In [1]: import numpy as np

In [2]: np.set_printoptions(suppress=True, linewidth=160)

In [3]: W0 = np.loadtxt("out1.csv", delimiter=",")

In [4]: W0
Out[4]: 
array([[-6., -2., -1.,  1.],
       [ 7.,  2.,  1., -2.],
       [ 5.,  2.,  0., -1.],
       [-1.,  0., -1., -2.]])

In [5]: hat = np.triu(np.array([[0, 0, 0, 1], [2, 0, 1, 2], [1, 1, 2, 1], [2, 0, 0, 1]]), 1) + np.eye(4)

In [6]: out = hat @ W0 @ np.linalg.inv(hat)

In [7]: np.round(np.linalg.det(out), 3)
Out[7]: np.float64(4.0)

In [8]: out
Out[8]: 
array([[ -7.,  -2.,   0.,  10.],
       [ 10.,   4.,  -5., -20.],
       [  4.,   2.,  -3.,  -8.],
       [ -1.,   0.,  -1.,   0.]])

In [9]: hat @ W0 - W0 @ hat
Out[9]: 
array([[ -1.,   0.,   1.,   9.],
       [  3.,   2.,  -4., -17.],
       [ -1.,   0.,  -3., -11.],
       [  0.,   0.,   0.,   2.]])

In [10]: np.round(np.poly(out), 3)
Out[10]: array([ 1.,  6., 13., 12.,  4.])

In [11]: rng = np.random.default_rng(16)

In [12]: lab = rng.permutation(4)

In [13]: lab
Out[13]: array([1, 0, 3, 2])

In [14]: out = W0[lab][:, lab]

In [15]: np.diag(out)
Out[15]: array([ 2., -6., -2.,  0.])

In [16]: out
Out[16]: 
array([[ 2.,  7., -2.,  1.],
       [-2., -6.,  1., -1.],
       [ 0., -1., -2., -1.],
       [ 2.,  5., -1.,  0.]])

In [17]: np.round(np.sort(np.abs(np.linalg.eigvals(out))), 3)
Out[17]: array([1., 1., 2., 2.])

In [18]: np.trace(out)
Out[18]: np.float64(-6.0)

In [19]: feats = np.loadtxt("layer16.csv", delimiter=",")

In [20]: feats
Out[20]: 
array([[1., 0., 0., 0., 0., 0., 0., 0., 0., 0.],
       [0., 0., 0., 0., 0., 0., 0., 0., 0., 1.],
       [0., 0., 1., 0., 0., 0., 0., 0., 0., 0.],
       [0., 0., 0., 1., 0., 0., 0., 0., 0., 0.],
       [0., 0., 0., 0., 0., 0., 0., 0., 1., 0.],
       [0., 0., 0., 0., 0., 1., 0., 0., 0., 0.],
       [0., 1., 0., 0., 0., 0., 0., 0., 0., 0.],
       [0., 0., 0., 0., 1., 0., 0., 0., 0., 0.],
       [0., 0., 0., 0., 0., 0., 0., 1., 0., 0.],
       [0., 0., 0., 0., 0., 0., 1., 0., 0., 0.]])

In [21]: vec = np.array([-5, -4, -2, 1, -2, 4, 2, -4, 1, -1])

In [22]: rhs = feats @ vec

In [23]: coef, lr = np.zeros(10), 1 / np.linalg.norm(feats, 2) ** 2

In [24]: for i in range(6):
    ...:     coef -= lr * feats.T @ (feats @ coef - rhs)
    ...:     if i % 1 == 0: print(i, round(np.linalg.norm(feats @ coef - rhs), 3))
    ...: 
0 0.0
1 0.0
2 0.0
3 0.0
4 0.0
5 0.0

In [25]: round(np.linalg.cond(feats), 3)
Out[25]: np.float64(1.0)

In [26]: np.round(np.linalg.matrix_power(feats, 2), 3)
Out[26]: 
array([[1., 0., 0., 0., 0., 0., 0., 0., 0., 0.],
       [0., 0., 0., 0., 0., 0., 1., 0., 0., 0.],
       [0., 0., 1., 0., 0., 0., 0., 0., 0., 0.],
       [0., 0., 0., 1., 0., 0., 0., 0., 0., 0.],
       [0., 0., 0., 0., 0., 0., 0., 1., 0., 0.],
       [0., 0., 0., 0., 0., 1., 0., 0., 0., 0.],
       [0., 0., 0., 0., 0., 0., 0., 0., 0., 1.],
       [0., 0., 0., 0., 0., 0., 0., 0., 1., 0.],
       [0., 0., 0., 0., 1., 0., 0., 0., 0., 0.],
       [0., 1., 0., 0., 0., 0., 0., 0., 0., 0.]])

In [27]: np.round(np.sort(np.abs(np.linalg.eigvals(feats)))[::-1], 3)
Out[27]: array([1., 1., 1., 1., 1., 1., 1., 1., 1., 1.])

In [28]: feats.sum(axis=1)
Out[28]: array([1., 1., 1., 1., 1., 1., 1., 1., 1., 1.])

In [29]: feats @ np.ones(10)
Out[29]: array([1., 1., 1., 1., 1., 1., 1., 1., 1., 1.])

In [30]: pr = np.eye(10)[7]

In [31]: for _ in range(4):
    ...:     pr = pr @ feats
    ...:     print(pr.round(3))
    ...: 
[0. 0. 0. 0. 1. 0. 0. 0. 0. 0.]
[0. 0. 0. 0. 0. 0. 0. 0. 1. 0.]
[0. 0. 0. 0. 0. 0. 0. 1. 0. 0.]
[0. 0. 0. 0. 1. 0. 0. 0. 0. 0.]

In [32]: arr = np.loadtxt("x.csv", delimiter=",")

In [33]: arr
Out[33]: 
array([[4., 1., 0., 0., 0., 0., 0., 0., 0.],
       [0., 4., 1., 0., 0., 0., 0., 0., 0.],
       [0., 0., 4., 1., 0., 0., 0., 0., 0.],
       [0., 0., 0., 4., 1., 0., 0., 0., 0.],
       [0., 0., 0., 0., 4., 1., 0., 0., 0.],
       [0., 0., 0., 0., 0., 4., 1., 0., 0.],
       [0., 0., 0., 0., 0., 0., 4., 1., 0.],
       [0., 0., 0., 0., 0., 0., 0., 4., 1.],
       [0., 0., 0., 0., 0., 0., 0., 0., 4.]])

In [34]: # triangular: eigenvalues sit on the diagonal

In [35]: Q, V = np.linalg.qr(arr[:, :3])[0], np.linalg.qr(arr[:, 3:])[0]

In [36]: sv = np.linalg.svd(Q.T @ V, compute_uv=False)

In [37]: (sv > 0.9).sum()
Out[37]: np.int64(0)

In [38]: np.round(np.degrees(np.arccos(sv.clip(0, 1))), 3)
Out[38]: array([75.522, 90.   , 90.   ])

In [39]: sv.round(3) + 0
Out[39]: array([0.25, 0.  , 0.  ])

In [40]: J = np.load("arr.npy")

In [41]: print(J)
[[-1.  1.  1.  1.  1.  1.  1.  1.  1.  1.  1.  1.  1.  1.]
 [ 1. -1.  1.  1.  1.  1.  1.  1.  1.  1.  1.  1.  1.  1.]
 [ 1.  1. -1.  1.  1.  1.  1.  1.  1.  1.  1.  1.  1.  1.]
 [ 1.  1.  1. -1.  1.  1.  1.  1.  1.  1.  1.  1.  1.  1.]
 [ 1.  1.  1.  1. -1.  1.  1.  1.  1.  1.  1.  1.  1.  1.]
 [ 1.  1.  1.  1.  1. -1.  1.  1.  1.  1.  1.  1.  1.  1.]
 [ 1.  1.  1.  1.  1.  1. -1.  1.  1.  1.  1.  1.  1.  1.]
 [ 1.  1.  1.  1.  1.  1.  1. -1.  1.  1.  1.  1.  1.  1.]
 [ 1.  1.  1.  1.  1.  1.  1.  1. -1.  1.  1.  1.  1.  1.]
 [ 1.  1.  1.  1.  1.  1.  1.  1.  1. -1.  1.  1.  1.  1.]
 [ 1.  1.  1.  1.  1.  1.  1.  1.  1.  1. -1.  1.  1.  1.]
 [ 1.  1.  1.  1.  1.  1.  1.  1.  1.  1.  1. -1.  1.  1.]
 [ 1.  1.  1.  1.  1.  1.  1.  1.  1.  1.  1.  1. -1.  1.]
 [ 1.  1.  1.  1.  1.  1.  1.  1.  1.  1.  1.  1.  1. -1.]]

In [42]: # symmetric, so the eigenvalues are real

In [43]: out = J[0, 0] * J[1:] - np.outer(J[1:, 0], J[0])

In [44]: print(out)
[[ 0.  0. -2. -2. -2. -2. -2. -2. -2. -2. -2. -2. -2. -2.]
 [ 0. -2.  0. -2. -2. -2. -2. -2. -2. -2. -2. -2. -2. -2.]
 [ 0. -2. -2.  0. -2. -2. -2. -2. -2. -2. -2. -2. -2. -2.]
 [ 0. -2. -2. -2.  0. -2. -2. -2. -2. -2. -2. -2. -2. -2.]
 [ 0. -2. -2. -2. -2.  0. -2. -2. -2. -2. -2. -2. -2. -2.]
 [ 0. -2. -2. -2. -2. -2.  0. -2. -2. -2. -2. -2. -2. -2.]
 [ 0. -2. -2. -2. -2. -2. -2.  0. -2. -2. -2. -2. -2. -2.]
 [ 0. -2. -2. -2. -2. -2. -2. -2.  0. -2. -2. -2. -2. -2.]
 [ 0. -2. -2. -2. -2. -2. -2. -2. -2.  0. -2. -2. -2. -2.]
 [ 0. -2. -2. -2. -2. -2. -2. -2. -2. -2.  0. -2. -2. -2.]
 [ 0. -2. -2. -2. -2. -2. -2. -2. -2. -2. -2.  0. -2. -2.]
 [ 0. -2. -2. -2. -2. -2. -2. -2. -2. -2. -2. -2.  0. -2.]
 [ 0. -2. -2. -2. -2. -2. -2. -2. -2. -2. -2. -2. -2.  0.]]

In [45]: np.linalg.matrix_rank(out), np.linalg.matrix_rank(J)
Out[45]: (np.int64(13), np.int64(14))

In [46]: np.flatnonzero(~out.round(6).any(axis=1))
Out[46]: array([], dtype=int64)

In [47]: Q, r_ = np.linalg.qr(J)

In [48]: np.round(abs(r_[0, 0]), 3), np.round(np.linalg.norm(J[:, 0]), 3)
Out[48]: (np.float64(3.742), np.float64(3.742))

In [49]: Q.shape, r_.shape
Out[49]: ((14, 14), (14, 14))

In [50]: lab = rng.permutation(14)

In [51]: lab
Out[51]: array([10,  8,  7,  6, 13,  5,  0,  4, 12, 11,  2,  3,  9,  1])

In [52]: out = J[lab][:, lab]

In [53]: np.diag(out)
Out[53]: array([-1., -1., -1., -1., -1., -1., -1., -1., -1., -1., -1., -1., -1., -1.])

In [54]: round(float(np.linalg.det(out)), 3), round(float(np.linalg.det(J[lab])), 3)
Out[54]: (-98304.0, -98304.0)

In [55]: np.allclose(out, J)
Out[55]: True

In [56]: A = np.load("a.npy")

In [57]: A.round(3)
Out[57]: 
array([[  3.953,   4.207,  -1.545,  -9.227,  -1.175,  -8.052, -10.394, -10.242],
       [ -7.745,  -0.8  ,   0.656,   9.421,   2.192,   7.229,   7.52 ,  11.686],
       [ 11.377, -11.152,   2.962,   0.497,  -3.037,   3.534,  10.23 ,  -3.287],
       [ -7.747,  -0.798,   0.656,   9.421,   2.192,   7.229,   7.518,  11.687],
       [  0.967,   6.421,  -2.095,  -8.528,  -0.367,  -8.161, -11.849,  -8.577],
       [-10.049,   1.747,  -0.035,   8.985,   2.803,   6.182,   4.95 ,  12.027],
       [-11.223,  11.175,  -2.977,  -0.692,   2.994,  -3.686, -10.392,   3.047],
       [ -3.776,   9.215,  -2.739,  -6.577,   0.926,  -7.503, -12.912,  -5.117],
       [ 11.865, -11.038,   2.901,  -0.171,  -3.176,   3.005,   9.646,  -4.095],
       [  1.191,   6.268,  -2.058,  -8.595,  -0.428,  -8.167, -11.762,  -8.716],
       [ 12.555,  -5.461,   1.088,  -7.414,  -3.453,  -3.96 ,  -0.526, -11.336],
       [-12.166,   4.75 ,  -0.882,   7.813,   3.354,   4.459,   1.444,  11.593],
       [-13.106,   6.696,  -1.453,   6.581,   3.59 ,   2.991,  -1.169,  10.713],
       [  5.291,  -9.91 ,   2.882,   5.723,  -1.343,   7.066,  12.909,   3.789],
       [ -5.765,  -2.675,   1.151,   9.431,   1.662,   7.768,   9.185,  11.04 ],
       [ -8.436,  10.957,  -3.053,  -3.494,   2.212,  -5.707, -12.225,  -0.589],
       [ 12.255,  -4.906,   0.927,  -7.73 ,  -3.377,  -4.353,  -1.246, -11.543],
       [  7.232,   1.309,  -0.792,  -9.45 ,  -2.055,  -7.395,  -7.991, -11.545],
       [-12.819,  10.516,  -2.685,   1.824,   3.453,  -1.629,  -7.989,   6.012],
       [-12.893,   6.169,  -1.296,   6.96 ,   3.538,   3.422,  -0.429,  11.008]])

In [58]: # rank 2

In [59]: D = np.linalg.norm(A[:, None] - A[None], axis=-1)

In [60]: (D + 1e9 * np.eye(20)).round(6).argmin(axis=1)
Out[60]: array([ 9,  3,  8,  1,  9,  3, 18,  4,  2,  4, 16, 19, 19,  2,  1,  6, 10,  0,  6, 12])

In [61]: print(np.linalg.matrix_rank(D ** 2))
3
